% ipython --no-banner

In [1]: import numpy as np

In [2]: np.set_printoptions(suppress=True, linewidth=120)

In [3]: E = np.load("block7.npy")

In [4]: print(E)
[[3. 0. 0. 0.]
 [0. 3. 0. 0.]
 [0. 0. 3. 0.]
 [0. 0. 0. 3.]]

In [5]: # symmetric

In [6]: x0 = np.array([-1, 2, 2, -2])

In [7]: y = E @ x0

In [8]: coef, lr = np.zeros(4), 1 / np.linalg.norm(E, 2) ** 2

In [9]: for i in range(15):
   ...:     coef -= lr * E.T @ (E @ coef - y)
   ...:     if i % 5 == 0: print(i, round(np.linalg.norm(E @ coef - y), 4))
   ...: 
0 0.0
5 0.0
10 0.0

In [10]: print(round(np.linalg.cond(E), 4))
1.0

In [11]: x0 = np.ones(4)

In [12]: for _ in range(4):
    ...:     x0 = E @ x0
    ...:     x0 /= np.linalg.norm(x0)
    ...:     print(round(x0 @ E @ x0, 4))
    ...: 
3.0
3.0
3.0
3.0

In [13]: print(x0)
[0.5 0.5 0.5 0.5]

In [14]: Q, _ = np.linalg.qr(np.array([[1.8, 0.9, -0.9, 1.0],
    ...:     [0.0, 0.3, 0.7, 0.6],
    ...:     [-0.6, 2.0, 1.3, -0.1],
    ...:     [0.7, -0.7, -0.7, -1.3]]))

In [15]: vals = np.array([-8, -8, 7, -1])

In [16]: X = Q @ np.diag(vals) @ Q.T

In [17]: print(X.round(4))
[[-7.6113 -1.0367 -0.5274 -1.4515]
 [-1.0367  6.5373 -1.1158  1.7093]
 [-0.5274 -1.1158 -6.7437  2.433 ]
 [-1.4515  1.7093  2.433  -2.1822]]

In [18]: out = np.array([[-1, -2, 5], [3, 0, 4]])

In [19]: basis = np.kron(out, X)

In [20]: print(basis.shape)
(8, 12)

In [21]: print(E @ (-1.0) ** np.arange(4))
[ 3. -3.  3. -3.]

In [22]: print(np.fft.fft(E[0]))
[3.+0.j 3.+0.j 3.+0.j 3.+0.j]

In [23]: print(np.sort(np.abs(np.fft.fft(E[0]))), np.round(np.sort(np.linalg.svd(E, compute_uv=False)), 4))
[3. 3. 3. 3.] [3. 3. 3. 3.]

In [24]: x0 = np.array([3, -3, -2, -2])

In [25]: y = X @ x0

In [26]: coef, lr = np.zeros(4), 1 / np.linalg.norm(X, 2) ** 2

In [27]: for i in range(30):
    ...:     coef -= lr * X.T @ (X @ coef - y)
    ...:     if i % 10 == 0: print(i, round(np.linalg.norm(X @ coef - y), 4))
    ...: 
0 6.284
10 2.2604
20 1.9311

In [28]: print(coef.round(4))
[ 2.6664 -3.273  -1.2981 -0.5405]

In [29]: print(round(np.linalg.cond(X), 4))
8.0

In [30]: vals, vecs = np.linalg.eig(X)

In [31]: print(vals.round(4))
[-8. -1.  7. -8.]

In [32]: print(np.round(np.sort(np.linalg.eigvals(np.linalg.inv(X))), 4))
[-1.     -0.125  -0.125   0.1429]

In [33]: out = X / np.sqrt((X ** 2).mean(axis=1, keepdims=True))

In [34]: print(out[1].round(4))
[-0.2993  1.8876 -0.3222  0.4935]

In [35]: print(np.linalg.matrix_rank(X - X.mean(axis=1, keepdims=True)))
3

In [36]: F = np.loadtxt("sample1.csv", delimiter=",")

In [37]: print(F.round(4))
[[ 1.      0.      0.      0.    ]
 [ 0.      0.9659  0.      0.2588]
 [ 0.      0.      1.      0.    ]
 [ 0.     -0.2588  0.      0.9659]]

In [38]: out = np.linalg.inv(F)

In [39]: print(np.round(np.linalg.inv(out), 4))
[[ 1.      0.      0.      0.    ]
 [ 0.      0.9659  0.      0.2588]
 [ 0.      0.      1.      0.    ]
 [ 0.     -0.2588  0.      0.9659]]

In [40]: print(out.round(4))
[[ 1.      0.      0.      0.    ]
 [ 0.      0.9659  0.     -0.2588]
 [ 0.      0.      1.      0.    ]
 [ 0.      0.2588  0.      0.9659]]

In [41]: print(round(np.linalg.slogdet(F)[0], 4))
1.0

In [42]: print((np.abs(out) > 1e-9).astype(int))
[[1 0 0 0]
 [0 1 0 1]
 [0 0 1 0]
 [0 1 0 1]]

In [43]: print(np.round(np.linalg.det(F) * np.linalg.det(out), 4))
1.0

In [44]: print(np.round(F @ out, 4) + 0)
[[1. 0. 0. 0.]
 [0. 1. 0. 0.]
 [0. 0. 1. 0.]
 [0. 0. 0. 1.]]
